% ipython --no-banner

In [1]: import numpy as np

In [2]: import numpy.linalg as la

In [3]: np.set_printoptions(precision=2, suppress=True, linewidth=100)

In [4]: def rd(a):
   ...:     return np.round(a, 2) + 0
   ...: 

In [5]: X = np.array([[1.8, -1.71, -4.11],
   ...:     [-1.81, 7.81, -1.21],
   ...:     [-1.71, 9.44, -2.89],
   ...:     [0.7, 5.11, -6.59],
   ...:     [1.02, 3.78, -6.36],
   ...:     [-0.1, 4.49, -3.59],
   ...:     [1.1, -0.65, -2.8],
   ...:     [5.27, -6.72, -10.55],
   ...:     [4.7, -4.11, -11.0],
   ...:     [4.62, -5.68, -9.26],
   ...:     [5.37, -5.11, -12.27],
   ...:     [3.09, 0.77, -10.3],
   ...:     [2.79, 2.12, -10.51],
   ...:     [-0.02, -0.01, 0.0],
   ...:     [2.18, -1.42, -5.59],
   ...:     [-2.67, 11.69, -1.82],
   ...:     [2.8, -3.97, -5.18]])

In [6]: X
Out[6]: 
array([[  1.8 ,  -1.71,  -4.11],
       [ -1.81,   7.81,  -1.21],
       [ -1.71,   9.44,  -2.89],
       [  0.7 ,   5.11,  -6.59],
       [  1.02,   3.78,  -6.36],
       [ -0.1 ,   4.49,  -3.59],
       [  1.1 ,  -0.65,  -2.8 ],
       [  5.27,  -6.72, -10.55],
       [  4.7 ,  -4.11, -11.  ],
       [  4.62,  -5.68,  -9.26],
       [  5.37,  -5.11, -12.27],
       [  3.09,   0.77, -10.3 ],
       [  2.79,   2.12, -10.51],
       [ -0.02,  -0.01,   0.  ],
       [  2.18,  -1.42,  -5.59],
       [ -2.67,  11.69,  -1.82],
       [  2.8 ,  -3.97,  -5.18]])

In [7]: z = X[:, 0] > np.median(X[:, 0])

In [8]: r0 = X[z].mean(axis=0) - X[~z].mean(axis=0)

In [9]: rd(r0)
Out[9]: array([ 4.04, -7.45, -6.07])

In [10]: np.argsort(-np.abs(r0).round(6), kind="stable")
Out[10]: array([1, 2, 0])

In [11]: O, vecs = la.qr(X[:, :2])[0], la.qr(X[:, 2:])[0]

In [12]: s = la.svd(O.T @ vecs, compute_uv=False)

In [13]: (s > 0.9).sum()
Out[13]: np.int64(1)

In [14]: rd(la.norm(O @ O.T - vecs @ vecs.T, 2))
Out[14]: np.float64(1.0)

In [15]: rd(np.degrees(np.arccos(s.clip(0, 1))))
Out[15]: array([0.44])

In [16]: rd(s)
Out[16]: array([1.])

In [17]: cen = X - X.mean(axis=0)

In [18]: vecs = la.svd(cen)[2][:2]

In [19]: M2 = cen - cen @ vecs.T @ vecs

In [20]: rd((cen @ vecs.T).std(axis=0))
Out[20]: array([6.39, 2.73])

In [21]: la.norm(M2, axis=1).round(6).argmax()
Out[21]: np.int64(9)

In [22]: rd(np.diag(vecs.T @ vecs))
Out[22]: array([0.15, 0.93, 0.91])

In [23]: rd(la.norm(M2) / la.norm(cen))
Out[23]: np.float64(0.0)

In [24]: ang = np.radians(60)

In [25]: r_ = np.eye(3)

In [26]: r_[1, 1] = r_[2, 2] = np.cos(ang)

In [27]: r_[1, 2], r_[2, 1] = -np.sin(ang), np.sin(ang)

In [28]: rd(r_)
Out[28]: 
array([[ 1.  ,  0.  ,  0.  ],
       [ 0.  ,  0.5 , -0.87],
       [ 0.  ,  0.87,  0.5 ]])

In [29]: M2 = X @ r_.T

In [30]: rd(np.abs(M2 - X).max(axis=0))
Out[30]: array([ 0.  , 13.18, 11.03])

In [31]: rd(la.det(r_)), np.trace(r_)
Out[31]: (np.float64(1.0), np.float64(2.0))

In [32]: np.allclose(X @ X.T, M2 @ M2.T)
Out[32]: True

In [33]: rd(np.kron(np.eye(2, dtype=int), r_))
Out[33]: 
array([[ 1.  ,  0.  ,  0.  ,  0.  ,  0.  ,  0.  ],
       [ 0.  ,  0.5 , -0.87,  0.  ,  0.  ,  0.  ],
       [ 0.  ,  0.87,  0.5 ,  0.  ,  0.  ,  0.  ],
       [ 0.  ,  0.  ,  0.  ,  1.  ,  0.  ,  0.  ],
       [ 0.  ,  0.  ,  0.  ,  0.  ,  0.5 , -0.87],
       [ 0.  ,  0.  ,  0.  ,  0.  ,  0.87,  0.5 ]])

In [34]: rd(la.det(2 * r_)), rd(la.det(r_))
Out[34]: (np.float64(8.0), np.float64(1.0))

In [35]: np.poly(r_)
Out[35]: array([ 1., -2.,  2., -1.])

In [36]: rd(la.eigvals(r_).sum().real)
Out[36]: np.float64(2.0)

In [37]: rd(la.det(r_.T))
Out[37]: np.float64(1.0)

In [38]: mat = np.load("x.npy")

In [39]: mat
Out[39]: 
array([[ 1,  4,  5],
       [ 4, 14,  5],
       [ 2,  0, 13]])

In [40]: x0 = np.array([0, 0, 2])

In [41]: mat * x0
Out[41]: 
array([[ 0,  0, 10],
       [ 0,  0, 10],
       [ 0,  0, 26]])

In [42]: (mat @ x0).argmax()
Out[42]: np.int64(2)

In [43]: la.norm(mat @ x0) <= la.norm(mat, 2) * la.norm(x0) + 1e-9
Out[43]: np.True_

In [44]: O, r_ = la.qr(mat)

In [45]: rd(abs(r_[0, 0])), rd(la.norm(mat[:, 0]))
Out[45]: (np.float64(4.58), np.float64(4.58))

In [46]: rd(np.abs(np.diag(r_)))
Out[46]: array([4.58, 6.37, 4.32])

In [47]: rd(O)
Out[47]: 
array([[-0.22, -0.18, -0.96],
       [-0.87, -0.4 ,  0.27],
       [-0.44,  0.9 , -0.07]])

In [48]: rd(r_)
Out[48]: 
array([[ -4.58, -13.09, -11.13],
       [  0.  ,  -6.37,   8.75],
       [  0.  ,   0.  ,  -4.32]])

In [49]: np.allclose(r_.T @ r_, mat.T @ mat)
Out[49]: True

In [50]: data = np.load("case17.npy")

In [51]: data
Out[51]: 
array([[1, 2, 1],
       [0, 1, 0],
       [1, 2, 1]])

In [52]: hat = np.triu(np.array([[2, -2, 3], [3, 0, 0], [3, -2, 2]]), 1) + np.eye(3)

In [53]: M2 = hat @ data @ la.inv(hat)

In [54]: rd(la.det(M2))
Out[54]: np.float64(0.0)

In [55]: np.poly(M2)
Out[55]: array([ 1., -3.,  2.,  0.])

In [56]: W0 = np.array([[-2, 0, 0], [-1, 1, 0], [-1, -1, 0]])

In [57]: Uu, s, VT = la.svd(W0)

In [58]: np.argmax(s[:-1] / (s[1:] + 1e-6)) + 1
Out[58]: np.int64(2)

In [59]: rd(s)
Out[59]: array([2.45, 1.41, 0.  ])

In [60]: M2 = Uu[:, :2] @ np.diag(s[:2]) @ VT[:2]

In [61]: la.matrix_rank(M2)
Out[61]: np.int64(2)

In [62]: rd(la.norm(W0 - M2, 2)), s[2]
Out[62]: (np.float64(0.0), np.float64(0.0))

In [63]: rd(M2)
Out[63]: 
array([[-2.,  0.,  0.],
       [-1.,  1.,  0.],
       [-1., -1.,  0.]])

In [64]: rd(la.norm(W0 - M2) / la.norm(W0))
Out[64]: np.float64(0.0)

In [65]: rng = np.random.default_rng(29)

In [66]: M2 = W0 + rng.integers(-2, 3, (3, 2)) @ rng.integers(-2, 3, (2, 3))

In [67]: M2
Out[67]: 
array([[ 4, -6,  4],
       [-1,  1,  0],
       [-2,  0,  0]])

In [68]: la.matrix_rank(M2 - W0, tol=1e-8)
Out[68]: np.int64(2)

In [69]: M2 - W0
Out[69]: 
array([[ 6, -6,  4],
       [ 0,  0,  0],
       [-1,  1,  0]])

In [70]: x0 = np.array([2, 3, 0])

In [71]: rhs = M2 @ x0

In [72]: rhs
Out[72]: array([-10,   1,  -4])

In [73]: rd(la.solve(M2, rhs + M2[:, 0]))
Out[73]: array([3., 3., 0.])

In [74]: rd(la.solve(M2, M2[:, 1]))
Out[74]: array([0., 1., 0.])

In [75]: rd(np.trace(la.pinv(W0) @ W0))
Out[75]: np.float64(2.0)

In [76]: A = np.loadtxt("layer18.csv", delimiter=",")

In [77]: rd(A)
Out[77]: 
array([[0.38, 0.15, 0.31, 0.15],
       [0.14, 0.14, 0.36, 0.36],
       [0.31, 0.12, 0.31, 0.25],
       [0.25, 0.33, 0.25, 0.17]])

In [78]: # a transition matrix

In [79]: O, vecs = la.qr(A[:, :2])[0], la.qr(A[:, 2:])[0]

In [80]: s = la.svd(O.T @ vecs, compute_uv=False)

In [81]: rd(la.norm(O @ O.T - vecs @ vecs.T, 2))
Out[81]: np.float64(0.96)

In [82]: (s > 0.9).sum()
Out[82]: np.int64(1)

In [83]: rd(s)
Out[83]: array([0.99, 0.27])

In [84]: rd(np.degrees(np.arccos(s.clip(0, 1))))
Out[84]: array([ 6.31, 74.46])

In [85]: G = A.T @ A

In [86]: rd(la.svd(A, compute_uv=False) ** 2)
Out[86]: array([1.03, 0.06, 0.03, 0.  ])

In [87]: la.matrix_rank(G)
Out[87]: np.int64(4)

In [88]: rd(np.trace(G)), rd((A ** 2).sum())
Out[88]: (np.float64(1.12), np.float64(1.12))

In [89]: (A @ A.T).shape
Out[89]: (4, 4)

In [90]: rd(la.eigvals(A))
Out[90]: array([ 1.  ,  0.19, -0.03, -0.15])

In [91]: rd(la.det(2 * A)), rd(la.det(A))
Out[91]: (np.float64(0.02), np.float64(0.0))

In [92]: rd(la.det(A[::-1]))
Out[92]: np.float64(0.0)

In [93]: rd(la.det(A.T))
Out[93]: np.float64(0.0)

In [94]: rd(np.einsum("ij,ji->", A, A))
Out[94]: np.float64(1.06)

In [95]: ev, vecs = la.eig(A)

In [96]: rd(np.sort(la.eigvals(A.T)))
Out[96]: array([-0.15, -0.03,  0.19,  1.  ])

In [97]: rd(np.sort(la.eigvals(la.inv(A))))
Out[97]: array([-29.01,  -6.72,   1.  ,   5.27])

In [98]: J = np.array([[-2, 4], [-2, 4], [-4, -4]])

In [99]: J
Out[99]: 
array([[-2,  4],
       [-2,  4],
       [-4, -4]])

In [100]: M2 = J + rng.integers(-2, 3, (3, 1)) @ rng.integers(-2, 3, (1, 2))

In [101]: M2
Out[101]: 
array([[-2,  4],
       [-1,  3],
       [-2, -6]])

In [102]: rd(la.svd(M2 - J, compute_uv=False))
Out[102]: array([3.16, 0.  ])

In [103]: np.abs(M2 - J).sum(axis=1)
Out[103]: array([0, 2, 4])

In [104]: la.matrix_rank(M2 - J, tol=1e-8)
Out[104]: np.int64(1)

In [105]: feats = np.load("w.npy")

In [106]: feats
Out[106]: 
array([[-5,  2,  4],
       [-4, -3, -3],
       [-5, -5, -2]])

In [107]: ang = np.radians(30)

In [108]: r_ = np.eye(3)

In [109]: r_[0, 0] = r_[1, 1] = np.cos(ang)

In [110]: r_[0, 1], r_[1, 0] = -np.sin(ang), np.sin(ang)

In [111]: rd(r_)
Out[111]: 
array([[ 0.87, -0.5 ,  0.  ],
       [ 0.5 ,  0.87,  0.  ],
       [ 0.  ,  0.  ,  1.  ]])

In [112]: M2 = feats @ r_.T

In [113]: rd(M2)
Out[113]: 
array([[-5.33, -0.77,  4.  ],
       [-1.96, -4.6 , -3.  ],
       [-1.83, -6.83, -2.  ]])

In [114]: np.allclose(feats @ feats.T, M2 @ M2.T)
Out[114]: True

In [115]: rd(la.svd(feats, compute_uv=False)), rd(la.svd(M2, compute_uv=False))
Out[115]: (array([9.34, 6.64, 1.27]), array([9.34, 6.64, 1.27]))

In [116]: rd(np.abs(M2 - feats).max(axis=0))
Out[116]: array([3.17, 2.77, 0.  ])

In [117]: arr = np.loadtxt("dump.csv", delimiter=",")

In [118]: arr
Out[118]: 
array([[-2.,  0.,  0.],
       [ 0., -2., -3.],
       [ 0., -3., -2.]])

In [119]: ev, vecs = la.eigh(arr)

In [120]: x0 = np.array([0, -3, -1])

In [121]: x0 @ arr @ x0
Out[121]: np.float64(-38.0)

In [122]: x0 @ arr @ x0 / (x0 @ x0), ev[0], rd(ev[-1])
Out[122]: (np.float64(-3.8), np.float64(-5.0), np.float64(1.0))

In [123]: (np.sign(vecs[:, -1].round(6)) == np.sign(vecs[0, -1].round(6))).astype(int)
Out[123]: array([1, 0, 0])

In [124]: rd(la.eigvalsh(arr[1:, 1:]))
Out[124]: array([-5.,  1.])

In [125]: rd(la.norm(arr, axis=0))
Out[125]: array([2.  , 3.61, 3.61])

In [126]: rd(la.norm(arr, 2))
Out[126]: np.float64(5.0)

In [127]: rd(la.norm(arr, axis=1))
Out[127]: array([2.  , 3.61, 3.61])

In [128]: la.norm(arr, axis=1).argmax()
Out[128]: np.int64(1)

In [129]: rd(la.norm(arr[1] - arr[0]))
Out[129]: np.float64(4.12)
